$ python -q
>>> import numpy as np
>>> import numpy.linalg as la
>>> np.set_printoptions(precision=2, suppress=True, linewidth=120, legacy="1.25")
>>> F = np.load("arr.npy")
>>> print(F)
[[ 1.52  2.69 -2.89 -2.54  3.04  2.9   0.05]
 [-3.22  5.43  1.56  4.12  5.12  2.87 -1.62]
 [-1.81  4.13  0.16  2.15  6.41  3.1  -1.54]
 [-1.82  7.08  0.99  3.78  5.16  1.81 -2.01]
 [-3.23  5.46 -0.9   0.99  6.31  2.86 -3.55]
 [ 1.3   3.43 -3.89 -0.79  0.7   3.92 -1.5 ]
 [-3.96  5.33  0.32  2.62  5.71  3.71 -2.04]
 [-3.46  6.96  2.18  3.76  6.53  2.93 -0.66]
 [-2.6   5.7   1.28  2.32  7.57  1.37 -2.39]
 [ 2.17  0.95 -1.35 -4.04  1.49  3.65  1.4 ]
 [-0.63  4.51 -2.43 -0.76  1.29  2.57 -0.5 ]
 [-2.    8.07  0.87  2.12  6.27  1.69 -3.34]
 [-4.24  6.08 -0.31  3.31  5.43  2.41 -2.23]
 [-4.57  5.75  2.02  2.75  6.29  2.39 -1.06]
 [ 2.38  4.32 -3.51 -2.45  1.9   3.66  0.43]
 [-4.28  6.52 -0.88  1.8   6.02  3.34 -2.44]
 [-2.59  4.77  0.07  3.05  5.5   2.51 -3.71]
 [-4.52  4.71  1.46  1.3   5.34  1.88 -3.05]
 [ 2.41  3.97 -1.91 -1.05  4.79  3.31 -0.83]
 [ 1.59  3.72 -4.76  0.44  1.49  3.83 -1.25]
 [-1.8   5.66  2.06  2.22  5.83  3.11 -0.17]
 [-3.58  6.94  1.14  4.03  4.02  2.39 -1.83]
 [-3.27  6.08  1.36  2.39  4.51  2.79 -0.17]
 [ 2.58  2.92 -2.75 -1.4   1.91  3.28 -2.  ]
 [ 2.39  2.53 -3.82 -3.2   2.12  5.34 -2.49]
 [ 2.85  2.57 -2.75 -0.7   1.5   5.55 -1.37]
 [ 2.39  4.14 -1.81 -0.86  3.85  3.8   0.73]
 [ 2.39  2.39 -3.21 -0.13  3.61  5.76 -0.89]
 [-2.68  5.85  0.57  3.76  5.79  2.93 -2.7 ]
 [-2.53  7.14  0.22  3.1   6.43  2.2  -3.55]
 [-3.22  6.75 -0.73  1.93  4.96  2.04 -2.34]
 [ 2.9   1.59 -3.6  -0.61  3.75  4.97 -0.44]
 [ 1.63  2.92 -2.57 -1.54  1.04  3.   -1.12]
 [ 2.19  3.73 -1.72 -0.48  2.04  4.7  -0.96]
 [ 2.21  2.96 -2.72 -2.08  1.98  3.41  0.19]
 [-6.11  5.53 -0.75  3.21  8.05  1.63 -1.56]
 [-2.53  5.78  1.35  1.59  5.53  1.34 -0.42]]
>>> vec = np.array([1, 0, 3, 0, 0, 0, 1])
>>> y = F @ vec
>>> print(np.round(la.lstsq(F, y)[0], 2) + 0)
[1. 0. 3. 0. 0. 0. 1.]
>>> try:
...     la.solve(F, y)
... except la.LinAlgError as e:
...     print(e)
... 
Last 2 dimensions of the array must be square
>>> rng = np.random.default_rng(23)
>>> y = y + 0.1 * rng.normal(size=37)
>>> print(y)
[ -7.04  -0.14  -2.88  -1.09  -9.44 -12.08  -4.95   2.48  -1.07  -0.4   -8.39  -2.78  -7.43   0.58  -7.78  -9.38  -6.16
  -3.24  -4.18 -13.91   4.18  -2.03   0.58  -7.66 -11.69  -6.76  -2.18  -8.21  -3.67  -5.14  -7.85  -8.5   -7.24  -3.75
  -5.56 -10.04   1.16]
>>> beta, *_ = la.lstsq(F, y)
>>> print([round(float(la.norm(la.solve(F.T @ F + lam * np.eye(7), F.T @ y))), 2) for lam in (0, 1, 10, 100)])
[3.34, 3.27, 2.76, 1.38]
>>> Z = F[[9, 20]].astype(float)
>>> for _ in range(7):
...     idx = la.norm(F[:, None] - Z, axis=-1).argmin(axis=1)
...     Z = np.array([F[idx == j].mean(axis=0) for j in range(2)])
... 
>>> print(idx)
[0 1 1 1 1 0 1 1 1 0 0 1 1 1 0 1 1 1 0 0 1 1 1 0 0 0 0 0 1 1 1 0 0 0 0 1 1]
>>> print(np.abs(Z[1] - Z[0]).argmax())
0
>>> print(Z)
[[ 2.02  3.08 -2.86 -1.39  2.28  3.98 -0.66]
 [-3.24  5.99  0.67  2.68  5.85  2.44 -2.02]]
>>> dist = la.norm(F[:, None] - F[None], axis=-1)
>>> print(dist[15].round(6).argsort(kind="stable")[:4])
[15  6 30 12]
>>> print(dist.shape)
(37, 37)
>>> K = np.load("m.npy")
>>> print(K)
[[ 0.6 -0.7  0.3 -1.   1.7  6.  -1.6  1.4  0.8  0. ]
 [-0.3  0.3 -0.8  1.4  0.7 -8.5 -1.   0.5  0.   0. ]
 [ 1.7  1.1  1.1  0.   0.1  1.5 -0.1  0.   0.5  0.4]
 [-2.  -0.1  0.2  2.3  1.   0.   0.4 -0.4  0.3  0. ]
 [ 0.8  0.6  0.2 -1.1 -0.2 -3.5 -1.4  1.9  1.3 -1.1]
 [ 1.4 -0.4  3.3  0.7 -0.3 -2.5 -0.4  1.3 -1.4  1. ]
 [ 0.6  0.5  0.8  1.4 -0.4 -5.   0.4 -1.2 -0.1  2.1]
 [ 2.  -1.1 -0.4 -0.3 -0.2  0.  -0.5  1.3  2.3 -0.2]
 [-0.8 -0.7  2.   0.1 -0.5  3.   0.8  0.2  0.8 -0.4]
 [ 0.8 -0.2 -1.   1.6 -0.1  1.  -0.8 -1.   1.3  0.6]
 [-0.5  1.9  1.3 -1.1 -1.1  5.   0.9  2.2 -0.6 -0.2]
 [ 0.4  1.4 -0.1 -0.6  0.9  2.  -0.4  1.1 -0.1 -1.3]
 [ 0.2 -0.3  0.8  0.2 -0.6  3.   0.7  0.5  0.7  0.7]
 [ 0.3  0.8  0.7 -0.3 -0.5 -8.   0.8  0.2  0.1 -1. ]]
>>> A2 = np.c_[K[:, :8] @ np.array([[1, 2, -2, 2, -3, -1, 1, -3],
...     [-2, -3, 2, -1, 3, -3, 0, -2],
...     [3, 3, 0, -3, 0, -2, 0, -3],
...     [-3, 1, -3, -2, -2, -2, 3, 3],
...     [-2, -3, 0, 3, -1, -2, 0, 0],
...     [1, 3, -3, 0, 0, -2, 1, 3],
...     [0, -2, 0, 1, 2, -2, 1, -2],
...     [0, -3, -3, -3, 2, -3, 2, -2]]), np.array([1, 0, 3, 3, 3, 2, -1, -2, 0, 0, -3, -1, 1, 2])]
>>> print(A2)
[[  8.5  15.1 -21.8   2.3  -4.  -13.5   4.8  14.1   1. ]
 [-17.4 -29.6  21.   -1.7  -2.7  14.3  -4.6 -17.6   0. ]
 [  4.1   7.8  -5.7  -0.8  -2.1 -10.2   3.1  -5.9   3. ]
 [-10.1  -3.4  -1.9  -4.5   0.1  -4.3   4.5  12.5   3. ]
 [  0.4 -13.5   7.7  -5.1   2.8   3.7  -3.6 -19.    3. ]
 [  8.1   4.9  -2.1 -13.3  -4.7  -5.7   3.2 -20.5   2. ]
 [ -6.4  -7.5  14.2  -1.7  -4.3   7.1  -2.2 -14.4  -1. ]
 [  4.3   3.5  -9.2   1.9  -6.9   0.2   3.2  -5.1  -2. ]
 [ 10.3  14.9  -9.7  -8.4   2.6  -8.5   3.7   5.1   0. ]
 [ -5.4   8.7  -6.8   3.5  -9.7   1.4   3.8  12.4   0. ]
 [ 10.1   6.  -13.5 -13.6  16.7 -21.8   6.5  -0.7  -3. ]
 [ -0.7  -3.5  -5.5  -0.1   4.7 -11.5   2.4  -0.9  -1. ]
 [  6.8  11.8 -12.1  -4.7   1.1  -9.    5.5   4.8   1. ]
 [ -5.3 -24.7  25.3  -3.    4.6  11.3  -7.4 -31.5   2. ]]
>>> print(la.matrix_rank(np.c_[K, A2]))
11
>>> print(np.round(la.lstsq(K, A2[:, 0])[0], 2) + 0)
[ 1. -2.  3. -3. -2.  1.  0.  0.  0.  0.]
>>> print(la.matrix_rank(A2))
9
>>> E = np.load("sample1.npy")
>>> print(E)
[[1 1 2 2 1 2 1 2 1 2 0 1 2]
 [1 2 0 2 2 2 2 0 1 2 2 1 2]
 [0 2 1 2 1 0 2 1 0 0 2 1 2]
 [0 2 1 1 1 1 0 2 2 2 0 2 0]
 [2 0 2 0 0 0 1 1 2 1 0 1 2]
 [0 0 2 2 1 2 2 1 0 2 1 0 1]
 [0 2 0 2 0 1 0 1 1 0 0 2 2]
 [1 0 2 2 0 1 2 0 0 1 0 1 2]
 [0 1 0 1 0 1 0 2 0 1 2 1 2]
 [0 1 0 1 0 1 0 2 0 1 2 1 2]
 [1 1 0 0 2 1 1 2 0 2 2 2 0]
 [0 2 1 1 1 0 2 2 2 2 0 1 2]
 [1 1 0 2 1 0 1 1 0 2 1 2 2]]
>>> U, s, Vh = la.svd(E)
>>> print(s.round(2) + 0)
[14.59  4.84  4.4   3.9   3.12  2.98  2.48  2.02  1.68  0.91  0.79  0.3   0.  ]
>>> A2 = U[:, :12] @ np.diag(s[:12]) @ Vh[:12]
>>> print(la.matrix_rank(E, rtol=0.05))
11
>>> print(np.round(la.norm(E - A2) / la.norm(E), 2))
0.0
>>> idx = rng.permutation(13)
>>> print(idx)
[ 8  2  6  9  5  7  0  1  3 11 12 10  4]
>>> A2 = E[idx][:, idx]
>>> print(np.allclose(A2, E))
False
>>> print(np.diag(A2))
[0 1 0 1 2 0 1 2 1 1 2 2 0]
>>> print(np.round(np.sort(np.abs(la.eigvals(A2))), 2) + 0)
[ 0.    0.21  0.99  1.28  1.5   1.5   1.85  2.39  2.58  2.58  3.02  3.02 13.78]
>>> print(la.cond(E) > 100)
True
>>> idx = rng.permutation(7)
>>> A2 = F[:, idx] * rng.choice([-1, 1], 7)
>>> print(A2)
[[-3.04  2.54  2.89  1.52 -2.9  -0.05 -2.69]
 [-5.12 -4.12 -1.56 -3.22 -2.87  1.62 -5.43]
 [-6.41 -2.15 -0.16 -1.81 -3.1   1.54 -4.13]
 [-5.16 -3.78 -0.99 -1.82 -1.81  2.01 -7.08]
 [-6.31 -0.99  0.9  -3.23 -2.86  3.55 -5.46]
 [-0.7   0.79  3.89  1.3  -3.92  1.5  -3.43]
 [-5.71 -2.62 -0.32 -3.96 -3.71  2.04 -5.33]
 [-6.53 -3.76 -2.18 -3.46 -2.93  0.66 -6.96]
 [-7.57 -2.32 -1.28 -2.6  -1.37  2.39 -5.7 ]
 [-1.49  4.04  1.35  2.17 -3.65 -1.4  -0.95]
 [-1.29  0.76  2.43 -0.63 -2.57  0.5  -4.51]
 [-6.27 -2.12 -0.87 -2.   -1.69  3.34 -8.07]
 [-5.43 -3.31  0.31 -4.24 -2.41  2.23 -6.08]
 [-6.29 -2.75 -2.02 -4.57 -2.39  1.06 -5.75]
 [-1.9   2.45  3.51  2.38 -3.66 -0.43 -4.32]
 [-6.02 -1.8   0.88 -4.28 -3.34  2.44 -6.52]
 [-5.5  -3.05 -0.07 -2.59 -2.51  3.71 -4.77]
 [-5.34 -1.3  -1.46 -4.52 -1.88  3.05 -4.71]
 [-4.79  1.05  1.91  2.41 -3.31  0.83 -3.97]
 [-1.49 -0.44  4.76  1.59 -3.83  1.25 -3.72]
 [-5.83 -2.22 -2.06 -1.8  -3.11  0.17 -5.66]
 [-4.02 -4.03 -1.14 -3.58 -2.39  1.83 -6.94]
 [-4.51 -2.39 -1.36 -3.27 -2.79  0.17 -6.08]
 [-1.91  1.4   2.75  2.58 -3.28  2.   -2.92]
 [-2.12  3.2   3.82  2.39 -5.34  2.49 -2.53]
 [-1.5   0.7   2.75  2.85 -5.55  1.37 -2.57]
 [-3.85  0.86  1.81  2.39 -3.8  -0.73 -4.14]
 [-3.61  0.13  3.21  2.39 -5.76  0.89 -2.39]
 [-5.79 -3.76 -0.57 -2.68 -2.93  2.7  -5.85]
 [-6.43 -3.1  -0.22 -2.53 -2.2   3.55 -7.14]
 [-4.96 -1.93  0.73 -3.22 -2.04  2.34 -6.75]
 [-3.75  0.61  3.6   2.9  -4.97  0.44 -1.59]
 [-1.04  1.54  2.57  1.63 -3.    1.12 -2.92]
 [-2.04  0.48  1.72  2.19 -4.7   0.96 -3.73]
 [-1.98  2.08  2.72  2.21 -3.41 -0.19 -2.96]
 [-8.05 -3.21  0.75 -6.11 -1.63  1.56 -5.53]
 [-5.53 -1.59 -1.35 -2.53 -1.34  0.42 -5.78]]
>>> U, _, Vh = la.svd(F.T @ A2)
>>> print(np.round(U @ Vh, 2) + 0)
[[ 0.  0.  0.  1.  0.  0.  0.]
 [ 0.  0.  0.  0.  0.  0. -1.]
 [ 0.  0. -1.  0.  0.  0.  0.]
 [ 0. -1.  0.  0.  0.  0.  0.]
 [-1.  0.  0.  0.  0.  0.  0.]
 [ 0.  0.  0.  0. -1.  0.  0.]
 [ 0.  0.  0.  0.  0. -1.  0.]]
